$ python -q
>>> import numpy as np
>>> from numpy import linalg as LA
>>> np.set_printoptions(suppress=True, linewidth=100)
>>> def rd(a):
...     return np.round(a, 1) + 0
... 
>>> M = np.loadtxt("run5.csv", delimiter=",")
>>> print(M)
[[ 3.  0.  1.  3.  0.  3.  0.]
 [ 3.  3.  3.  3.  1.  6.  3.]
 [ 6.  3.  5.  6.  3.  8.  3.]
 [ 8.  4.  7.  7.  5.  8.  5.]
 [11.  4. 10.  8.  8.  9.  7.]
 [13.  5. 11. 11. 11. 12.  7.]
 [16.  7. 13. 14. 13. 12. 10.]
 [17.  8. 13. 17. 15. 13. 11.]
 [18. 10. 14. 18. 15. 13. 11.]
 [21. 12. 17. 19. 17. 13. 11.]
 [23. 15. 18. 20. 18. 16. 12.]
 [24. 17. 18. 22. 18. 16. 14.]
 [25. 19. 18. 24. 20. 16. 16.]
 [27. 21. 21. 24. 20. 16. 16.]
 [28. 23. 23. 27. 21. 17. 17.]
 [29. 24. 23. 30. 24. 17. 20.]
 [32. 26. 23. 31. 25. 18. 23.]
 [35. 27. 25. 32. 28. 21. 23.]
 [36. 28. 25. 34. 29. 24. 25.]
 [39. 31. 27. 36. 32. 24. 28.]
 [42. 31. 30. 38. 35. 24. 31.]
 [44. 33. 31. 38. 37. 27. 31.]
 [45. 33. 32. 41. 39. 29. 32.]
 [48. 36. 32. 41. 40. 30. 32.]
 [49. 38. 32. 44. 41. 30. 34.]
 [50. 40. 35. 46. 42. 32. 35.]
 [51. 43. 38. 48. 42. 35. 37.]
 [54. 43. 38. 50. 45. 35. 39.]
 [54. 44. 40. 52. 46. 36. 41.]
 [54. 44. 41. 53. 46. 36. 42.]
 [57. 47. 41. 54. 48. 39. 45.]
 [59. 47. 44. 55. 51. 39. 46.]
 [60. 50. 47. 55. 51. 40. 46.]
 [63. 50. 47. 57. 52. 40. 48.]]
>>> cen = M - M.mean(axis=0)
>>> U, s, VT = LA.svd(cen, full_matrices=False)
>>> print(np.abs(VT[0]).argmax())
0
>>> print(rd(cen.mean(axis=0)))
[0. 0. 0. 0. 0. 0. 0.]
>>> print(rd(s))
[231.4  10.9   9.2   7.5   6.4   5.6   2.2]
>>> U, s, VT = LA.svd(M)
>>> print(np.argmax(s[:-1] / (s[1:] + 1e-6)) + 1)
1
>>> out = U[:, :1] @ np.diag(s[:1]) @ VT[:1]
>>> print(rd(np.abs(M - out).max()))
5.1
>>> print(LA.matrix_rank(M, rtol=0.05))
1
>>> print(LA.matrix_rank(out))
1
>>> W1 = np.array([[8, 6, 3, -5, 6],
...     [-3, 0, -6, 0, 5],
...     [-3, 2, -8, 3, -1],
...     [7, 6, 4, 8, 0],
...     [-5, -8, -9, 5, 5],
...     [1, -2, -5, -4, 1],
...     [9, 6, -7, 0, -4]])
>>> c = np.array([1, 2, 2, 0, 3])
>>> hid = np.maximum(M @ W1 + c, 0)
>>> print(LA.matrix_rank(hid))
4
>>> C = np.array([[-1, -2, -2], [0, 0, -2], [0, 2, 1], [0, 0, -2], [-1, 2, -2]])
>>> print(W1 @ C)
[[-14   2 -27]
 [ -2   4 -10]
 [  4 -12 -10]
 [ -7  -6 -38]
 [  0   2  -3]
 [ -2 -10   3]
 [ -5 -40 -29]]
>>> cen = (M - M.mean(axis=0)) / M.std(axis=0)
>>> print(rd(cen.std(axis=0)))
[1. 1. 1. 1. 1. 1. 1.]
>>> print(np.argwhere(np.abs(cen) > 2))
[]
>>> c = LA.lstsq(np.delete(cen, 1, axis=1), cen[:, 1])[0]
>>> print(rd(1 - np.var(cen[:, 1] - np.delete(cen, 1, axis=1) @ c)))
1.0
>>> print(rd(c))
[ 1.5  0.   0.6 -1.4  0.1  0.3]
>>> print(np.abs(c).argmax())
0
>>> cov = np.cov(M, rowvar=False)
>>> print(rd(LA.eigvalsh(cov)[::-1]))
[1622.4    3.6    2.6    1.7    1.3    0.9    0.1]
>>> print(np.argsort(-M.std(axis=0).round(6), kind="stable"))
[0 3 1 4 6 2 5]
>>> print(rd(np.polyfit(M[:, 6], M[:, 1], 1)))
[ 1.1 -0.1]
>>> X = np.array([[-2.0, 1.0, 0.0, 0.0, 0.0],
...     [0.0, -2.0, 1.0, 0.0, 0.0],
...     [0.0, 0.0, -2.0, 1.0, 0.0],
...     [0.0, 0.0, 0.0, -2.0, 1.0],
...     [0.0, 0.0, 0.0, 0.0, -2.0]])
>>> print(X)
[[-2.  1.  0.  0.  0.]
 [ 0. -2.  1.  0.  0.]
 [ 0.  0. -2.  1.  0.]
 [ 0.  0.  0. -2.  1.]
 [ 0.  0.  0.  0. -2.]]
>>> x0 = np.array([-1, -1, 2, 1, -3])
>>> a = np.maximum(X @ x0, 0)
>>> print(rd(np.tanh(X @ x0)))
[ 0.8  1.  -1.  -1.   1. ]
>>> print(np.maximum(X @ (3 * x0), 0))
[ 3. 12.  0.  0. 18.]
>>> print(a)
[1. 4. 0. 0. 6.]
>>> print(np.maximum(X @ x0, 0) - np.maximum(-X @ x0, 0))
[ 1.  4. -3. -5.  6.]
>>> print(X.T @ a)
[ -2.  -7.   4.   0. -12.]
>>> print(X * (a > 1e-9)[:, None])
[[-2.  1.  0.  0.  0.]
 [ 0. -2.  1.  0.  0.]
 [ 0.  0. -0.  0.  0.]
 [ 0.  0.  0. -0.  0.]
 [ 0.  0.  0.  0. -2.]]
>>> def softmax(z):
...     e = np.exp(z - z.max(axis=-1, keepdims=True))
...     return e / e.sum(axis=-1, keepdims=True)
... 
>>> print(rd(softmax(X[3])))
[0.2 0.2 0.2 0.  0.5]
>>> scores = X @ X.T / np.sqrt(5)
>>> print(rd(softmax(scores + np.triu(np.full(scores.shape, -np.inf), 1))))
[[1.  0.  0.  0.  0. ]
 [0.  1.  0.  0.  0. ]
 [0.1 0.  0.9 0.  0. ]
 [0.1 0.1 0.  0.8 0. ]
 [0.1 0.1 0.1 0.  0.6]]
>>> print(softmax(scores).round(6).argmax(axis=1))
[0 1 2 3 4]
>>> feats = np.load("a.npy")
>>> print(feats)
[[ 0 16  0  0]
 [ 5  0  0 23]
 [ 0 16  0  0]
 [ 9  0 18 15]
 [ 0 23  2  0]
 [ 0  7  0  5]
 [ 2  3  0 14]
 [21  0 10 51]
 [ 2  0 15  0]
 [ 9  0 18 15]
 [ 5  0 13  8]]
>>> cov = np.cov(feats, rowvar=False)
>>> print(rd(feats.std(axis=0)))
[ 6.1  8.1  7.5 14.5]
>>> print(rd(np.polyfit(feats[:, 3], feats[:, 2], 1)))
[0.1 5.6]
>>> print(rd(LA.eigvalsh(cov)[::-1]))
[300.5  79.1  24.7   0.3]
>>> print(rd(np.corrcoef(feats[:, 3], feats[:, 2])[0, 1]))
0.2
>>> print(np.argwhere(np.triu(np.abs(np.corrcoef(feats.T)) > 0.8, 1)))
[[0 3]]
>>> print(rd(np.corrcoef(feats.T)))
[[ 1.  -0.6  0.5  0.9]
 [-0.6  1.  -0.6 -0.5]
 [ 0.5 -0.6  1.   0.2]
 [ 0.9 -0.5  0.2  1. ]]
>>> print(cov.shape)
(4, 4)
>>> print(np.median(feats, axis=0))
[2. 0. 2. 8.]
>>> print(rd(cov))
[[ 40.6 -30.7  26.3  89.3]
 [-30.7  71.5 -40.3 -69.7]
 [ 26.3 -40.3  62.1  24.9]
 [ 89.3 -69.7  24.9 230.5]]
>>> print(np.argsort(-feats.std(axis=0).round(6), kind="stable"))
[3 1 2 0]
>>> U, s, VT = LA.svd(M, full_matrices=False)
>>> print(np.abs(U[:, 0]).round(6).argmax())
33
>>> print(rd(U.T @ U))
[[1. 0. 0. 0. 0. 0. 0.]
 [0. 1. 0. 0. 0. 0. 0.]
 [0. 0. 1. 0. 0. 0. 0.]
 [0. 0. 0. 1. 0. 0. 0.]
 [0. 0. 0. 0. 1. 0. 0.]
 [0. 0. 0. 0. 0. 1. 0.]
 [0. 0. 0. 0. 0. 0. 1.]]
>>> print(rd(s / s[0]))
[1. 0. 0. 0. 0. 0. 0.]
>>> print(rd(U.T @ M @ VT.T))
[[478.7   0.    0.    0.    0.    0.    0. ]
 [  0.   16.4   0.    0.    0.    0.    0. ]
 [  0.    0.    9.9   0.    0.    0.    0. ]
 [  0.    0.    0.    8.8   0.    0.    0. ]
 [  0.    0.    0.    0.    6.9   0.    0. ]
 [  0.    0.    0.    0.    0.    6.1   0. ]
 [  0.    0.    0.    0.    0.    0.    3.4]]
>>> print(rd(s))
[478.7  16.4   9.9   8.8   6.9   6.1   3.4]
>>> print(rd(np.cumsum(s ** 2) / np.sum(s ** 2)))
[1. 1. 1. 1. 1. 1. 1.]
